% ipython --no-banner

In [1]: import numpy as np

In [2]: import numpy.linalg as la

In [3]: np.set_printoptions(precision=1, suppress=True, linewidth=140, floatmode="fixed")

In [4]: tidy = lambda a: np.round(a, 1) + 0

In [5]: J = np.load("run8.npy")

In [6]: print(J)
[[ 0.0 -1.0 -3.0  3.0]
 [-1.0  0.0  0.0  0.0]
 [-3.0  0.0  0.0  0.0]
 [ 3.0  0.0  0.0  0.0]]

In [7]: # looks like rank 2

In [8]: left, sv, vt = la.svd(J)

In [9]: evecs = vt[:(sv > 1e-8).sum()]

In [10]: rng = np.random.default_rng(630)

In [11]: vec = J[0] + 4 * J[1] + rng.integers(2) * np.eye(4)[0]

In [12]: print(vec)
[-4.0 -1.0 -3.0  3.0]

In [13]: print(tidy(la.norm(vec - evecs.T @ evecs @ vec)))
0.0

In [14]: print(tidy(np.diag(evecs.T @ evecs)))
[1.0 0.1 0.5 0.5]

In [15]: left, sv, vt = la.svd(J)

In [16]: print(tidy(sv))
[4.4 4.4 0.0 0.0]

In [17]: out = left[:, :2] @ np.diag(sv[:2]) @ vt[:2]

In [18]: print(tidy(np.abs(J - out).max()))
0.0

In [19]: print(la.matrix_rank(J, rtol=0.05))
2

In [20]: print(tidy(out))
[[ 0.0 -1.0 -3.0  3.0]
 [-1.0  0.0  0.0  0.0]
 [-3.0  0.0  0.0  0.0]
 [ 3.0  0.0  0.0  0.0]]

In [21]: print(tidy(la.norm(J - out) / la.norm(J)))
0.0

In [22]: X = rng.normal(size=(22, 4)) + 5 * np.array([-3, 0, -1, 3])

In [23]: print(tidy(X))
[[-14.7  -2.4  -4.4  16.2]
 [-14.4   0.0  -3.7  15.2]
 [-15.0   0.0  -4.0  16.9]
 [-13.8   1.5  -7.1  15.1]
 [-15.6  -0.7  -4.3  15.6]
 [-14.7  -2.1  -4.9  13.7]
 [-14.7  -1.5  -5.8  13.9]
 [-15.1   1.5  -4.5  15.1]
 [-14.8  -0.3  -6.3  14.0]
 [-14.4   1.2  -4.1  14.4]
 [-14.4   1.2  -4.1  15.1]
 [-16.1   0.1  -6.5  15.8]
 [-15.3   0.8  -7.7  13.9]
 [-15.4   0.1  -5.7  16.3]
 [-14.3  -3.1  -6.2  15.0]
 [-15.2   0.0  -4.7  14.1]
 [-14.1   0.3  -2.9  15.1]
 [-14.9   0.8  -4.7  15.4]
 [-14.7  -1.6  -5.6  15.8]
 [-14.1  -1.5  -5.3  14.8]
 [-16.2   1.1  -6.0  14.4]
 [-16.7  -1.1  -5.1  14.4]]

In [24]: print([round(float(x), 1) for x in la.svd(X, compute_uv=False)[:3]])
[102.3, 6.1, 5.6]

In [25]: print(np.argsort(-la.norm(X, axis=0).round(6), kind="stable")[:3])
[3 0 2]

In [26]: print(tidy(la.norm(X, 2) / la.norm(X)))
1.0

In [27]: cent = X[[16, 10]].astype(float)

In [28]: for _ in range(6):
    ...:     labels = la.norm(X[:, None] - cent, axis=-1).argmin(axis=1)
    ...:     cent = np.array([X[labels == j].mean(axis=0) for j in range(2)])
    ...: 

In [29]: print(labels)
[0 0 0 1 0 0 0 1 1 1 1 1 1 1 0 1 0 1 0 0 1 0]

In [30]: print(np.abs(cent[1] - cent[0]).argmax())
1

In [31]: print(tidy(cent))
[[-14.8  -1.3  -4.7  15.2]
 [-15.1   0.7  -5.6  14.9]]

In [32]: print(tidy(cent[1] - cent[0]))
[-0.2  2.0 -0.8 -0.3]

In [33]: left, sv, vt = la.svd(cent)

In [34]: print(tidy(sv))
[30.8  1.5]

In [35]: out = left[:, :1] @ np.diag(sv[:1]) @ vt[:1]

In [36]: print(la.matrix_rank(out))
1

In [37]: F = np.load("x.npy")

In [38]: print(F)
[[3 1 0]
 [0 3 1]
 [1 0 3]]

In [39]: vec = np.array([-1, 0, 1])

In [40]: y = F @ vec

In [41]: print(y)
[-3  1  2]

In [42]: print(tidy(la.solve(F, y + F[:, 2])))
[-1.0  0.0  2.0]

In [43]: print(tidy(la.solve(F.T, F[1])))
[0.0 1.0 0.0]

In [44]: print(tidy(la.solve(F, -3 * y)))
[ 3.0  0.0 -3.0]

In [45]: print(tidy(la.solve(F, y)))
[-1.0  0.0  1.0]
